In [1]: import numpy as np

In [2]: np.set_printoptions(precision=2, suppress=True, linewidth=100)

In [3]: rng = np.random.default_rng(557)

In [4]: A = np.eye(8, dtype=int)[rng.permutation(8)]

In [5]: A
Out[5]: 
array([[0, 0, 0, 0, 0, 1, 0, 0],
       [0, 0, 0, 0, 0, 0, 0, 1],
       [0, 0, 0, 0, 1, 0, 0, 0],
       [0, 0, 1, 0, 0, 0, 0, 0],
       [1, 0, 0, 0, 0, 0, 0, 0],
       [0, 1, 0, 0, 0, 0, 0, 0],
       [0, 0, 0, 0, 0, 0, 1, 0],
       [0, 0, 0, 1, 0, 0, 0, 0]])

In [6]: # orthonormal columns

In [7]: th = np.radians(157)

In [8]: r_ = np.eye(8)

In [9]: r_[5, 5] = r_[6, 6] = np.cos(th)

In [10]: r_[5, 6], r_[6, 5] = -np.sin(th), np.sin(th)

In [11]: r_
Out[11]: 
array([[ 1.  ,  0.  ,  0.  ,  0.  ,  0.  ,  0.  ,  0.  ,  0.  ],
       [ 0.  ,  1.  ,  0.  ,  0.  ,  0.  ,  0.  ,  0.  ,  0.  ],
       [ 0.  ,  0.  ,  1.  ,  0.  ,  0.  ,  0.  ,  0.  ,  0.  ],
       [ 0.  ,  0.  ,  0.  ,  1.  ,  0.  ,  0.  ,  0.  ,  0.  ],
       [ 0.  ,  0.  ,  0.  ,  0.  ,  1.  ,  0.  ,  0.  ,  0.  ],
       [ 0.  ,  0.  ,  0.  ,  0.  ,  0.  , -0.92, -0.39,  0.  ],
       [ 0.  ,  0.  ,  0.  ,  0.  ,  0.  ,  0.39, -0.92,  0.  ],
       [ 0.  ,  0.  ,  0.  ,  0.  ,  0.  ,  0.  ,  0.  ,  1.  ]])

In [12]: A2 = A @ r_.T

In [13]: np.linalg.svd(A, compute_uv=False), np.linalg.svd(A2, compute_uv=False)
Out[13]: 
(array([1., 1., 1., 1., 1., 1., 1., 1.]),
 array([1., 1., 1., 1., 1., 1., 1., 1.]))

In [14]: np.allclose(A @ A.T, A2 @ A2.T)
Out[14]: True

In [15]: np.allclose(np.linalg.norm(A, axis=1), np.linalg.norm(A2, axis=1))
Out[15]: True
